$ python3 -q
>>> import numpy as np
>>> from numpy import linalg as LA
>>> np.set_printoptions(precision=2, suppress=True, linewidth=200, sign=" ")
>>> def tidy(a):
...     return np.round(a, 2) + 0
... 
>>> m1 = np.load("m.npy")
>>> m1
array([[ -1.41,  12.79,   3.67,  -0.83,   7.43],
       [  0.16,  -2.06,  -7.12,  -1.54,  -5.78],
       [  0.82,   8.24, -10.91,  -2.35,   8.07],
       [  1.12,  -5.3 , -10.99,   2.33,   7.46],
       [  2.7 ,  -9.6 , -20.25,  -3.74,  -6.48],
       [  3.8 ,  -6.74, -15.44,  -5.49,  -8.3 ],
       [  1.12,  -6.87,   3.38,  -2.1 ,   1.9 ],
       [  6.99,  -3.27, -19.67,  -3.26,  -7.41],
       [ -0.08, -11.26,  -1.61,  -2.67,  -4.18],
       [  5.05,  -0.36,   0.58,   3.75,  -5.25],
       [ -2.28,   5.48,   1.18,   0.34,   0.09],
       [  1.54,   2.68,  -8.43,  -1.57,   5.44],
       [  0.43,  16.52,  -4.85,   0.24,   8.54],
       [ -2.29,  -0.85,   9.  ,   3.49,  -0.24],
       [ 11.85, -17.09,  -3.33,   0.55, -15.88],
       [-10.44,   5.43,  14.43,   0.34,   7.63],
       [ -0.3 ,   0.3 ,   4.77,  -3.21,  -8.25],
       [  2.09,   2.33,  -7.56,  -3.97,   1.9 ],
       [  0.85,  -8.63,  -3.12,  -3.28,  -3.67],
       [ -2.37,  -2.24,  -0.7 ,  -6.51,   3.24],
       [  1.83,  -2.47, -12.98,  -5.94,  -8.  ],
       [  1.64,  -5.53,  -5.32,   5.3 ,  -0.88],
       [  2.74,   4.48,  -7.37,  -3.  ,  -3.14],
       [ -1.9 ,  14.97,   2.28,  -4.25,   8.88],
       [ -5.29,   7.22,   7.2 ,  -0.17,   0.96],
       [ -0.42,  -4.15,  -7.18,   0.29,   7.29]])
>>> rng = np.random.default_rng(1101)
>>> lab = rng.permutation(5)
>>> Y = m1[:, lab] * rng.choice([-1, 1], 5)
>>> Y
array([[ -7.43,  12.79,  -0.83,  -1.41,   3.67],
       [  5.78,  -2.06,  -1.54,   0.16,  -7.12],
       [ -8.07,   8.24,  -2.35,   0.82, -10.91],
       [ -7.46,  -5.3 ,   2.33,   1.12, -10.99],
       [  6.48,  -9.6 ,  -3.74,   2.7 , -20.25],
       [  8.3 ,  -6.74,  -5.49,   3.8 , -15.44],
       [ -1.9 ,  -6.87,  -2.1 ,   1.12,   3.38],
       [  7.41,  -3.27,  -3.26,   6.99, -19.67],
       [  4.18, -11.26,  -2.67,  -0.08,  -1.61],
       [  5.25,  -0.36,   3.75,   5.05,   0.58],
       [ -0.09,   5.48,   0.34,  -2.28,   1.18],
       [ -5.44,   2.68,  -1.57,   1.54,  -8.43],
       [ -8.54,  16.52,   0.24,   0.43,  -4.85],
       [  0.24,  -0.85,   3.49,  -2.29,   9.  ],
       [ 15.88, -17.09,   0.55,  11.85,  -3.33],
       [ -7.63,   5.43,   0.34, -10.44,  14.43],
       [  8.25,   0.3 ,  -3.21,  -0.3 ,   4.77],
       [ -1.9 ,   2.33,  -3.97,   2.09,  -7.56],
       [  3.67,  -8.63,  -3.28,   0.85,  -3.12],
       [ -3.24,  -2.24,  -6.51,  -2.37,  -0.7 ],
       [  8.  ,  -2.47,  -5.94,   1.83, -12.98],
       [  0.88,  -5.53,   5.3 ,   1.64,  -5.32],
       [  3.14,   4.48,  -3.  ,   2.74,  -7.37],
       [ -8.88,  14.97,  -4.25,  -1.9 ,   2.28],
       [ -0.96,   7.22,  -0.17,  -5.29,   7.2 ],
       [ -7.29,  -4.15,   0.29,  -0.42,  -7.18]])
>>> Uu, _, Vh = LA.svd(m1.T @ Y)
>>> lab
array([ 4,  1,  3,  0,  2])
>>> tidy(Uu @ Vh)
array([[ 0.,  0.,  0.,  1.,  0.],
       [ 0.,  1.,  0.,  0.,  0.],
       [ 0.,  0.,  0.,  0.,  1.],
       [ 0.,  0.,  1.,  0.,  0.],
       [-1.,  0.,  0.,  0.,  0.]])
>>> cen = m1 - m1.mean(axis=0)
>>> vecs = LA.svd(cen)[2][:2]
>>> Y = cen - cen @ vecs.T @ vecs
>>> tidy(np.cov(cen @ vecs.T, rowvar=False))
array([[ 123.  ,    0.  ],
       [   0.  ,   54.76]])
>>> tidy((cen @ vecs.T).std(axis=0))
array([ 10.87,   7.26])
>>> LA.norm(Y, axis=1).round(6).argmax()
np.int64(3)
>>> tidy(LA.norm(Y) / LA.norm(cen))
np.float64(0.39)
>>> D = LA.norm(m1[:, None] - m1[None], axis=-1)
>>> D.mean(axis=1).argmax()
np.int64(14)
>>> LA.matrix_rank(D ** 2)
np.int64(7)
>>> proj = m1 @ LA.solve(m1.T @ m1, m1.T)
>>> tidy(LA.eigvalsh(proj))
array([ 0.,  0.,  0.,  0.,  0.,  0.,  0.,  0.,  0.,  0.,  0.,  0.,  0.,  0.,  0.,  0.,  0.,  0.,  0.,  0.,  0.,  1.,  1.,  1.,  1.,  1.])
>>> np.allclose(proj @ proj, proj)
True
>>> tidy(proj @ m1[:, 4])
array([  7.43,  -5.78,   8.07,   7.46,  -6.48,  -8.3 ,   1.9 ,  -7.41,  -4.18,  -5.25,   0.09,   5.44,   8.54,  -0.24, -15.88,   7.63,  -8.25,   1.9 ,  -3.67,   3.24,  -8.  ,  -0.88,  -3.14,   8.88,
         0.96,   7.29])
>>> r0 = np.array([1, 2, 3, 3, 2, 0, 1, 2, 3])
>>> r1 = np.array([-1, -1, 1, -2, 2])
>>> arr = r0[:, None] + r1[None, :]
>>> arr
array([[ 0,  0,  2, -1,  3],
       [ 1,  1,  3,  0,  4],
       [ 2,  2,  4,  1,  5],
       [ 2,  2,  4,  1,  5],
       [ 1,  1,  3,  0,  4],
       [-1, -1,  1, -2,  2],
       [ 0,  0,  2, -1,  3],
       [ 1,  1,  3,  0,  4],
       [ 2,  2,  4,  1,  5]])
>>> Y = arr / np.sqrt((arr ** 2).mean(axis=1, keepdims=True))
>>> LA.matrix_rank(Y) == LA.matrix_rank(arr)
np.True_
>>> tidy(Y[8])
array([ 0.63,  0.63,  1.26,  0.32,  1.58])
>>> LA.matrix_rank(arr - arr.mean(axis=1, keepdims=True))
np.int64(1)
>>> tidy(arr - arr.mean(axis=1, keepdims=True))
array([[-0.8, -0.8,  1.2, -1.8,  2.2],
       [-0.8, -0.8,  1.2, -1.8,  2.2],
       [-0.8, -0.8,  1.2, -1.8,  2.2],
       [-0.8, -0.8,  1.2, -1.8,  2.2],
       [-0.8, -0.8,  1.2, -1.8,  2.2],
       [-0.8, -0.8,  1.2, -1.8,  2.2],
       [-0.8, -0.8,  1.2, -1.8,  2.2],
       [-0.8, -0.8,  1.2, -1.8,  2.2],
       [-0.8, -0.8,  1.2, -1.8,  2.2]])
>>> vec = np.array([1, -6, -8, -6, 2])
>>> LA.norm(arr @ vec) <= LA.norm(arr, 2) * LA.norm(vec) + 1e-9
np.True_
>>> arr @ np.ones(5)
array([ 4.,  9., 14., 14.,  9., -1.,  4.,  9., 14.])
>>> arr @ (2 * vec)
array([ -8, -42, -76, -76, -42,  26,  -8, -42, -76])
>>> arr @ vec
array([ -4, -21, -38, -38, -21,  13,  -4, -21, -38])
>>> arr * vec
array([[  0,   0, -16,   6,   6],
       [  1,  -6, -24,   0,   8],
       [  2, -12, -32,  -6,  10],
       [  2, -12, -32,  -6,  10],
       [  1,  -6, -24,   0,   8],
       [ -1,   6,  -8,  12,   4],
       [  0,   0, -16,   6,   6],
       [  1,  -6, -24,   0,   8],
       [  2, -12, -32,  -6,  10]])
>>> (arr @ vec).argmax()
np.int64(5)
>>> (arr * vec).sum(axis=1)
array([ -4, -21, -38, -38, -21,  13,  -4, -21, -38])
>>> W0 = np.array([[1.3, 1.1, -1.1, 0.3, -1.0, 0.1, 0.1, -0.7, 1.5, -1.1],
...     [1.9, 1.3, 0.8, -1.3, -2.6, 1.1, -1.5, 1.3, -1.6, -0.3],
...     [-0.7, -0.6, -0.9, 2.0, 0.0, -0.4, 0.8, 0.4, 1.7, 2.6],
...     [0.4, -2.0, -0.1, -0.3, 0.7, 0.8, 1.8, 0.4, 0.2, -0.6]])
>>> vec = np.array([1, 2, 0, 0, 2, 1, 1, 3, 1, 1])
>>> a = np.maximum(W0 @ vec, 0)
>>> tidy(np.maximum(W0 @ vec, 0) - np.maximum(-W0 @ vec, 0))
array([ 0. ,  0.9,  4. ,  1.2])
>>> W0 * (a > 1e-9)[:, None]
array([[ 0. ,  0. , -0. ,  0. , -0. ,  0. ,  0. , -0. ,  0. , -0. ],
       [ 1.9,  1.3,  0.8, -1.3, -2.6,  1.1, -1.5,  1.3, -1.6, -0.3],
       [-0.7, -0.6, -0.9,  2. ,  0. , -0.4,  0.8,  0.4,  1.7,  2.6],
       [ 0.4, -2. , -0.1, -0.3,  0.7,  0.8,  1.8,  0.4,  0.2, -0.6]])
>>> np.flatnonzero(a > 1e-9)
array([ 1,  2,  3])
>>> tidy(np.tanh(W0 @ vec))
array([ 0.  ,  0.72,  1.  ,  0.83])
>>> tidy(np.maximum(W0 @ (3 * vec), 0))
array([  0. ,   2.7,  12. ,   3.6])
>>> LA.matrix_rank(W0)
np.int64(4)
>>> tidy(W0.sum(axis=0))
array([ 2.9, -0.2, -1.3,  0.7, -2.9,  1.6,  1.2,  1.4,  1.8,  0.6])
>>> np.abs(W0).max()
np.float64(2.6)
>>> cov = W0.T @ W0
>>> tidy(np.diag(cov))
array([ 5.95,  7.26,  2.67,  5.87,  8.25,  2.02,  6.14,  2.5 ,  7.74,  8.42])
>>> tidy(LA.svd(W0, compute_uv=False) ** 2)
array([ 30.77,  11.63,   8.31,   6.11])
>>> np.allclose(cov, cov.T)
True
>>> def softmax(z):
...     e = np.exp(z - z.max(axis=-1, keepdims=True))
...     return e / e.sum(axis=-1, keepdims=True)
... 
>>> tidy(softmax(10 * W0[2]))
array([ 0.,  0.,  0.,  0.,  0.,  0.,  0.,  0.,  0.,  1.])
>>> tidy(softmax(W0[2]))
array([ 0.01,  0.02,  0.01,  0.22,  0.03,  0.02,  0.07,  0.04,  0.17,  0.41])
>>> S = W0 @ W0.T / np.sqrt(10)
>>> tidy(softmax(S)[2] @ W0)
array([-0.68, -0.6 , -0.9 ,  1.98,  0.  , -0.39,  0.8 ,  0.39,  1.69,  2.56])
>>> tidy(softmax(S))
array([[ 0.84,  0.09,  0.04,  0.03],
       [ 0.  ,  1.  ,  0.  ,  0.  ],
       [ 0.  ,  0.  ,  0.99,  0.01],
       [ 0.03,  0.01,  0.06,  0.9 ]])
>>> softmax(S).round(6).argmax(axis=1)
array([ 0,  1,  2,  3])
>>> M = np.loadtxt("run14.csv", delimiter=",")
>>> M
array([[ 0. , -0.8, -1.1, -1.3,  1.8, -1.3],
       [-0.2,  1.2,  1.5,  0.5, -0.3,  1.5],
       [ 1.5,  0.3,  0.2,  0. ,  0. , -0.7],
       [-0.7, -0.8, -0.3,  0.9, -2.1, -1. ],
       [-0.2, -0.4, -0.6, -0.8,  0.3,  1.6]])
>>> vec = np.array([2, 2, 3, 0, 5, 2])
>>> a = np.maximum(M @ vec, 0)
>>> tidy(np.maximum(M @ vec, 0) - np.maximum(-M @ vec, 0))
array([  1.5,   8. ,   2.8, -16.4,   1.7])
>>> tidy(np.maximum(M @ (3 * vec), 0))
array([  4.5,  24. ,   8.4,   0. ,   5.1])
>>> M * (a > 1e-9)[:, None]
array([[ 0. , -0.8, -1.1, -1.3,  1.8, -1.3],
       [-0.2,  1.2,  1.5,  0.5, -0.3,  1.5],
       [ 1.5,  0.3,  0.2,  0. ,  0. , -0.7],
       [-0. , -0. , -0. ,  0. , -0. , -0. ],
       [-0.2, -0.4, -0.6, -0.8,  0.3,  1.6]])
>>> np.flatnonzero(a > 1e-9)
array([ 0,  1,  2,  4])
>>> tidy(softmax(M).sum(axis=1))
array([ 1.,  1.,  1.,  1.,  1.])
>>> S = M @ M.T / np.sqrt(6)
>>> tidy(softmax(S)[3] @ M)
array([-0.6 , -0.71, -0.26,  0.8 , -1.89, -0.9 ])
>>> Y = M + rng.integers(-2, 3, (5, 4)) @ rng.integers(-2, 3, (4, 6))
>>> tidy(Y)
array([[ -2. ,  -0.8,   0.9,  -0.3,   1.8,  -0.3],
       [-12.2,  -7.8,   1.5,  -0.5,  -0.3,   0.5],
       [  2.5,   0.3,  -5.8,  -3. ,   0. ,  -2.7],
       [ -4.7,  -7.8,  -7.3,  -3.1,  -2.1,  -6. ],
       [ -0.2,  -1.4,  -8.6,  -3.8,   0.3,  -5.4]])
>>> tidy(LA.svd(Y - M, compute_uv=False))
array([ 19.  ,  13.92,   2.6 ,   1.87,   0.  ])
>>> tidy(Y - M)
array([[ -2.,   0.,   2.,   1.,   0.,   1.],
       [-12.,  -9.,   0.,  -1.,   0.,  -1.],
       [  1.,   0.,  -6.,  -3.,   0.,  -2.],
       [ -4.,  -7.,  -7.,  -4.,   0.,  -5.],
       [  0.,  -1.,  -8.,  -3.,   0.,  -7.]])
>>> LA.matrix_rank(Y - M, tol=1e-8)
np.int64(4)
>>> tidy(LA.norm(Y, 1)), tidy(LA.norm(Y, np.inf))
(np.float64(24.1), np.float64(31.0))
>>> tidy(LA.norm(Y) ** 2 / LA.norm(Y, 2) ** 2)
np.float64(1.68)
>>> tidy(LA.norm(Y[4], 1)), tidy(LA.norm(Y[4], np.inf))
(np.float64(19.7), np.float64(8.6))
>>> tidy(LA.norm(Y, 2))
np.float64(18.64)
>>> LA.norm(Y, axis=1).argmax()
np.int64(1)
>>> tidy(LA.norm(Y, axis=0))
array([ 13.46,  11.15,  12.8 ,   5.78,   2.8 ,   8.53])
